In [1]: import numpy as np

In [2]: np.set_printoptions(precision=1, suppress=True, linewidth=160)

In [3]: def rd(a):
   ...:     return np.round(a, 1) + 0
   ...: 

In [4]: data = np.load("case15.npy")

In [5]: data
Out[5]: 
array([[-1,  0,  1,  2],
       [ 3,  4,  5,  6],
       [ 7,  8,  9, 10],
       [11, 12, 13, 14]])

In [6]: left, sigma, Vt = np.linalg.svd(data)

In [7]: print(rd(sigma))
[31.8  2.5  0.   0. ]

In [8]: np.argmax(sigma[:-1] / (sigma[1:] + 1e-6)) + 1
Out[8]: np.int64(2)

In [9]: out = left[:, :2] @ np.diag(sigma[:2]) @ Vt[:2]

In [10]: rd(np.linalg.norm(data - out, 2)), rd(sigma[2])
Out[10]: (np.float64(0.0), np.float64(0.0))

In [11]: rd(np.linalg.norm(data - out) / np.linalg.norm(data))
Out[11]: np.float64(0.0)

In [12]: np.linalg.matrix_rank(data, rtol=0.05)
Out[12]: np.int64(2)

In [13]: M = np.loadtxt("x.csv", delimiter=",")

In [14]: rd(M)
Out[14]: 
array([[-0.4,  0.6, -0.3, -0.6],
       [ 0.1, -0.7, -0.5, -0.6],
       [ 0.9,  0.3,  0. , -0.3],
       [ 0.2,  0.2, -0.8,  0.5]])

In [15]: O, Rm = np.linalg.qr(M)

In [16]: rd(np.trace(O @ O.T))
Out[16]: np.float64(4.0)

In [17]: rd(abs(Rm[0, 0])), rd(np.linalg.norm(M[:, 0]))
Out[17]: (np.float64(1.0), np.float64(1.0))

In [18]: rd(O)
Out[18]: 
array([[-0.4,  0.6, -0.3, -0.6],
       [ 0.1, -0.7, -0.5, -0.6],
       [ 0.9,  0.3,  0. , -0.3],
       [ 0.2,  0.2, -0.8,  0.5]])

In [19]: np.allclose(Rm.T @ Rm, M.T @ M)
Out[19]: True

In [20]: print(O.shape, Rm.shape)
(4, 4) (4, 4)

In [21]: rd(Rm)
Out[21]: 
array([[1., 0., 0., 0.],
       [0., 1., 0., 0.],
       [0., 0., 1., 0.],
       [0., 0., 0., 1.]])
